$ python -q
>>> import numpy as np
>>> from numpy import linalg as LA
>>> np.set_printoptions(suppress=True, linewidth=160)
>>> def rd(a):
...     return np.round(a, 2) + 0
... 
>>> X = np.loadtxt("dump.csv", delimiter=",")
>>> X
array([[2., 2., 2.],
       [2., 4., 4.],
       [2., 4., 6.]])
>>> q, V = LA.qr(X[:, :1])[0], LA.qr(X[:, 1:])[0]
>>> sig = LA.svd(q.T @ V, compute_uv=False)
>>> (sig > 0.9).sum()
np.int64(1)
>>> rng = np.random.default_rng(479)
>>> z = rng.permutation(3)
>>> other = X[:, z] * rng.choice([-1, 1], 3)
>>> other
array([[2., 2., 2.],
       [4., 4., 2.],
       [4., 6., 2.]])
>>> U, _, Vt = LA.svd(X.T @ other)
>>> rd(U @ Vt)
array([[0., 0., 1.],
       [1., 0., 0.],
       [0., 1., 0.]])
>>> rd(LA.lstsq(X, other)[0])
array([[0., 0., 1.],
       [1., 0., 0.],
       [0., 1., 0.]])
>>> print(z)
[1 2 0]
>>> E = np.load("test17.npy")
>>> E
array([[-2, -1,  0],
       [ 1,  2,  3],
       [ 4,  5,  6],
       [ 7,  8,  9]])
>>> print(LA.lstsq(E[:-1].T, E[-1])[2])
2
>>> rd(E @ LA.pinv(E) @ E)
array([[-2., -1.,  0.],
       [ 1.,  2.,  3.],
       [ 4.,  5.,  6.],
       [ 7.,  8.,  9.]])
>>> rd(LA.eigvals(X))
array([10.1 ,  1.29,  0.62])
>>> rd(LA.det(X[::-1]))
np.float64(-8.0)
>>> print(np.einsum("ij,ji->", X, X))
104.0
>>> np.einsum("ii->", X)
np.float64(12.0)
>>> rd(LA.eigvals(X).sum().real)
np.float64(12.0)
>>> rd(np.poly(X))
array([  1., -12.,  20.,  -8.])
>>> np.kron(np.eye(2, dtype=int), X)
array([[2., 2., 2., 0., 0., 0.],
       [2., 4., 4., 0., 0., 0.],
       [2., 4., 6., 0., 0., 0.],
       [0., 0., 0., 2., 2., 2.],
       [0., 0., 0., 2., 4., 4.],
       [0., 0., 0., 2., 4., 6.]])
>>> rd(LA.det(2 * X)), rd(LA.det(X))
(np.float64(64.0), np.float64(8.0))
>>> F = np.load("w.npy")
>>> F
array([[ 0.,  2.,  0., -1., -2.],
       [ 2.,  3.,  3., -1., -1.],
       [ 1.,  0.,  3.,  1., -2.],
       [ 0.,  0.,  0., -1.,  1.],
       [ 0.,  0.,  0.,  1.,  0.]])
>>> x0 = np.array([-4, 3, 4, 3, 2])
>>> F * x0
array([[-0.,  6.,  0., -3., -4.],
       [-8.,  9., 12., -3., -2.],
       [-4.,  0., 12.,  3., -4.],
       [-0.,  0.,  0., -3.,  2.],
       [-0.,  0.,  0.,  3.,  0.]])
>>> (F @ x0).argmax()
np.int64(1)
>>> t3 = np.stack([F, 5 * F, F[::-1]])
>>> print(rd(LA.det(t3)))
[    6. 18750.     6.]
>>> z = rng.permutation(5)
>>> print(z)
[3 1 2 4 0]
>>> other = F[z][:, z]
>>> other
array([[-1.,  0.,  0.,  1.,  0.],
       [-1.,  3.,  3., -1.,  2.],
       [ 1.,  0.,  3., -2.,  1.],
       [ 1.,  0.,  0.,  0.,  0.],
       [-1.,  2.,  0., -2.,  0.]])
>>> np.trace(other)
np.float64(5.0)
>>> f = np.array([7, -7])
>>> np.cross(F[1, :3], F[3, :3])
array([0., 0., 0.])
>>> np.polyval(f, F[1])
array([  7.,  14.,  14., -14., -14.])
>>> print(np.convolve(F[1], f))
[ 14.   7.   0. -28.   0.   7.]
>>> K = np.load("layer4.npy")
>>> K
array([[  2,   0,   1,   1],
       [  2, -38,   2,   1],
       [  2,   2,   3,   3],
       [  2,   1,   2,   2]])
>>> # column 1 dominates
>>> rank = LA.matrix_rank(K)
>>> rank
np.int64(3)
>>> ns = LA.svd(K)[2][rank:].T
>>> print([int(LA.matrix_rank(K[:i])) for i in range(1, len(K) + 1)])
[1, 2, 3, 3]
>>> np.allclose(K @ ns, 0)
True
>>> LA.matrix_rank(K.T @ K), LA.matrix_rank(K @ K.T)
(np.int64(3), np.int64(3))
>>> [int(LA.matrix_rank(np.delete(K, i, axis=0))) for i in range(4)]
[3, 2, 3, 3]
>>> rd(ns @ ns.T)
array([[ 0.  ,  0.  ,  0.01, -0.01],
       [ 0.  ,  0.  ,  0.01, -0.01],
       [ 0.01,  0.01,  0.49, -0.5 ],
       [-0.01, -0.01, -0.5 ,  0.51]])
>>> print(rd(ns[:, 0] / ns[np.abs(ns[:, 0]).round(6).argmax(), 0]))
[-0.01 -0.03 -0.97  1.  ]
>>> [int(LA.matrix_rank(K[:, :j + 1])) for j in range(4)]
[1, 2, 3, 3]
>>> ns.shape
(4, 1)
